$ python3 -q
>>> import numpy as np
>>> np.set_printoptions(precision=3, suppress=True, linewidth=160)
>>> def tidy(a):
...     return np.round(a, 3) + 0
... 
>>> basis = np.array([[-1.5, -0.3, -1.7]])
>>> rng = np.random.default_rng(37)
>>> feats = np.array([[-7],
...     [5],
...     [1],
...     [4],
...     [-6],
...     [0],
...     [-8],
...     [-8],
...     [-2],
...     [5],
...     [6],
...     [-2],
...     [0],
...     [-4],
...     [9],
...     [-1],
...     [4],
...     [-2],
...     [-9],
...     [2]]) @ basis + 0.02 * rng.normal(size=(20, 3))
>>> tidy(feats)
array([[ 10.518,   2.091,  11.874],
       [ -7.487,  -1.481,  -8.49 ],
       [ -1.551,  -0.331,  -1.688],
       [ -5.97 ,  -1.23 ,  -6.781],
       [  9.022,   1.8  ,  10.173],
       [ -0.013,  -0.007,   0.014],
       [ 12.018,   2.38 ,  13.598],
       [ 11.999,   2.397,  13.619],
       [  2.995,   0.599,   3.37 ],
       [ -7.497,  -1.519,  -8.462],
       [ -8.997,  -1.796, -10.198],
       [  2.977,   0.591,   3.402],
       [  0.018,   0.004,  -0.026],
       [  5.996,   1.197,   6.766],
       [-13.489,  -2.685, -15.318],
       [  1.544,   0.306,   1.688],
       [ -5.961,  -1.212,  -6.797],
       [  2.964,   0.578,   3.435],
       [ 13.48 ,   2.683,  15.295],
       [ -3.016,  -0.625,  -3.42 ]])
>>> tidy(np.linalg.norm(feats, "nuc"))
np.float64(52.653)
>>> tidy(np.linalg.norm(feats[17], 1)), tidy(np.linalg.norm(feats[17], np.inf))
(np.float64(6.977), np.float64(3.435))
>>> tidy(np.linalg.norm(feats) ** 2 / np.linalg.norm(feats, 2) ** 2)
np.float64(1.0)
>>> tidy(feats[17] @ feats[7])
np.float64(83.729)
>>> tidy(np.linalg.norm(feats, axis=0))
array([34.423,  6.871, 39.003])
>>> tidy(np.linalg.norm(feats, 1)), tidy(np.linalg.norm(feats, np.inf))
(np.float64(144.415), np.float64(31.492))
>>> mat = np.load("sample19.npy")
>>> tidy(mat)
array([[-0.126,  0.511,  0.801, -0.286],
       [-0.547, -0.072, -0.316, -0.772],
       [ 0.211,  0.836, -0.507, -0.02 ],
       [-0.8  ,  0.188, -0.044,  0.568]])
>>> W = np.array([[-1, 1, 4], [5, 6, 8], [3, 7, 2], [4, 0, 7]])
>>> coef = np.array([2, 1, 0])
>>> act = np.maximum(mat @ W + coef, 0)
>>> tidy(act)
array([[5.941, 9.545, 3.185],
       [0.   , 0.   , 0.   ],
       [4.369, 2.676, 6.377],
       [5.882, 1.023, 2.194]])
>>> basis = np.array([[0, 3, -2], [2, -2, 2], [3, -1, -3]])
>>> tidy(act @ basis)
array([[ 28.645,  -4.452,  -2.346],
       [  0.   ,   0.   ,   0.   ],
       [ 24.482,   1.378, -22.517],
       [  8.629,  13.405, -16.3  ]])
>>> (act @ basis).round(6).argmax(axis=1)
array([0, 0, 0, 1])
>>> f = np.array([4, 4, 4, 0])
>>> Y = mat + np.outer(f, np.eye(4)[3])
>>> tidy(Y)
array([[-0.126,  0.511,  0.801,  3.714],
       [-0.547, -0.072, -0.316,  3.228],
       [ 0.211,  0.836, -0.507,  3.98 ],
       [-0.8  ,  0.188, -0.044,  0.568]])
>>> E = np.load("out11.npy")
>>> tidy(E)
array([[0.878, 0.209, 0.251],
       [0.209, 0.05 , 0.06 ],
       [0.251, 0.06 , 0.072]])
>>> Uu, sv, VT = np.linalg.svd(E)
>>> tidy(sv)
array([1., 0., 0.])
>>> Y = Uu[:, :1] @ np.diag(sv[:1]) @ VT[:1]
>>> np.linalg.matrix_rank(E, rtol=0.05)
np.int64(1)
>>> np.linalg.matrix_rank(Y)
np.int64(1)
>>> tidy(np.linalg.norm(E - Y) / np.linalg.norm(E))
np.float64(0.0)
>>> np.unique(E.round(6), axis=0).shape
(3, 3)
>>> tidy(np.trace(np.linalg.pinv(E) @ E))
np.float64(1.0)
>>> np.allclose(E[:-1].T @ np.linalg.lstsq(E[:-1].T, E[-1])[0], E[-1])
True
>>> tidy(np.einsum("ii->", E))
np.float64(1.0)
>>> tidy(np.linalg.det(E.T))
np.float64(0.0)
>>> tidy(np.kron(np.eye(2, dtype=int), E))
array([[0.878, 0.209, 0.251, 0.   , 0.   , 0.   ],
       [0.209, 0.05 , 0.06 , 0.   , 0.   , 0.   ],
       [0.251, 0.06 , 0.072, 0.   , 0.   , 0.   ],
       [0.   , 0.   , 0.   , 0.878, 0.209, 0.251],
       [0.   , 0.   , 0.   , 0.209, 0.05 , 0.06 ],
       [0.   , 0.   , 0.   , 0.251, 0.06 , 0.072]])
>>> tidy(np.linalg.eigvals(E).sum().real)
np.float64(1.0)
>>> tidy(np.poly(E))
array([ 1., -1.,  0.,  0.])
